% ipython --no-banner

In [1]: import numpy as np

In [2]: from numpy import linalg as LA

In [3]: np.set_printoptions(precision=2, suppress=True, linewidth=140)

In [4]: def tidy(a):
   ...:     return np.round(a, 2) + 0
   ...: 

In [5]: O, _ = LA.qr(np.array([[0.0, 2.2, -0.1, -1.7],
   ...:     [0.8, -1.3, -0.7, -0.5],
   ...:     [-0.1, 1.3, 1.4, 0.2],
   ...:     [-0.7, 1.3, -0.9, -0.1]]))

In [6]: vecs, _ = LA.qr(np.array([[1.3, 0.1, 0.5, -1.2],
   ...:     [-0.4, -1.7, 0.3, -1.0],
   ...:     [-1.3, 0.1, 0.5, 1.8],
   ...:     [0.4, 0.8, -0.2, -2.0]]))

In [7]: sigma = 10 * 0.7 ** np.arange(4)

In [8]: arr = O[:, :4] * sigma @ vecs[:4]

In [9]: tidy(arr)
Out[9]: 
array([[ 2.56, -5.54, -1.38,  1.81],
       [ 6.08,  1.82,  4.26,  2.21],
       [-2.62, -2.98,  1.64,  2.7 ],
       [-2.99,  0.38, -6.4 ,  1.82]])

In [10]: tidy(arr.sum(axis=1))
Out[10]: array([-2.55, 14.37, -1.25, -7.18])

In [11]: LA.matrix_rank(arr)
Out[11]: np.int64(4)

In [12]: print(np.count_nonzero(arr))
16

In [13]: tidy(arr - arr[0])
Out[13]: 
array([[ 0.  ,  0.  ,  0.  ,  0.  ],
       [ 3.52,  7.36,  5.64,  0.4 ],
       [-5.17,  2.56,  3.02,  0.89],
       [-5.54,  5.92, -5.02,  0.01]])

In [14]: arr.shape
Out[14]: (4, 4)

In [15]: np.unravel_index(np.abs(arr).argmax(), arr.shape)
Out[15]: (np.int64(3), np.int64(2))

In [16]: tidy(arr.mean(axis=0))
Out[16]: array([ 0.76, -1.58, -0.47,  2.14])

In [17]: tidy(LA.norm(arr))
Out[17]: np.float64(13.59)

In [18]: th = np.radians(180)

In [19]: R = np.eye(4)

In [20]: R[0, 0] = R[3, 3] = np.cos(th)

In [21]: R[0, 3], R[3, 0] = -np.sin(th), np.sin(th)

In [22]: tidy(R)
Out[22]: 
array([[-1.,  0.,  0.,  0.],
       [ 0.,  1.,  0.,  0.],
       [ 0.,  0.,  1.,  0.],
       [ 0.,  0.,  0., -1.]])

In [23]: A2 = arr @ R.T

In [24]: print(tidy(LA.svd(arr, compute_uv=False)), tidy(LA.svd(A2, compute_uv=False)))
[10.    7.    4.9   3.43] [10.    7.    4.9   3.43]

In [25]: np.allclose(LA.norm(arr, axis=1), LA.norm(A2, axis=1))
Out[25]: True
